>>> import numpy as np
>>> np.set_printoptions(precision=2, suppress=True, linewidth=200, floatmode="fixed")
>>> def rd(a):
...     return np.round(a, 2) + 0
... 
>>> feats = np.load("sample5.npy")
>>> feats
array([[ 4,  2, -4,  2, -8,  1],
       [ 2,  4,  2, -4,  2, -8],
       [-4,  2,  4,  2, -4,  2],
       [ 2, -4,  2,  4,  2, -4],
       [-8,  2, -4,  2,  4,  2],
       [ 1, -8,  2, -4,  2,  4]])
>>> f = np.array([0, 0, -1, 0, -2, -2])
>>> other = feats + np.outer(f, np.eye(6)[0])
>>> np.linalg.matrix_rank(np.linalg.inv(other) - np.linalg.inv(feats), tol=1e-8)
np.int64(1)
>>> other
array([[  4.00,   2.00,  -4.00,   2.00,  -8.00,   1.00],
       [  2.00,   4.00,   2.00,  -4.00,   2.00,  -8.00],
       [ -5.00,   2.00,   4.00,   2.00,  -4.00,   2.00],
       [  2.00,  -4.00,   2.00,   4.00,   2.00,  -4.00],
       [-10.00,   2.00,  -4.00,   2.00,   4.00,   2.00],
       [ -1.00,  -8.00,   2.00,  -4.00,   2.00,   4.00]])
>>> rd(np.linalg.det(other) / np.linalg.det(feats)), rd(1 + np.linalg.solve(feats, f)[0])
(np.float64(1.77), np.float64(1.77))
>>> q, r_ = np.linalg.qr(other)
>>> rd(q @ r_)
array([[  4.00,   2.00,  -4.00,   2.00,  -8.00,   1.00],
       [  2.00,   4.00,   2.00,  -4.00,   2.00,  -8.00],
       [ -5.00,   2.00,   4.00,   2.00,  -4.00,   2.00],
       [  2.00,  -4.00,   2.00,   4.00,   2.00,  -4.00],
       [-10.00,   2.00,  -4.00,   2.00,   4.00,   2.00],
       [ -1.00,  -8.00,   2.00,  -4.00,   2.00,   4.00]])
>>> rd(np.abs(np.diag(r_)))
array([12.25, 10.33,  7.37,  7.34,  8.34,  4.31])
>>> rd(np.trace(q @ q.T))
np.float64(6.0)
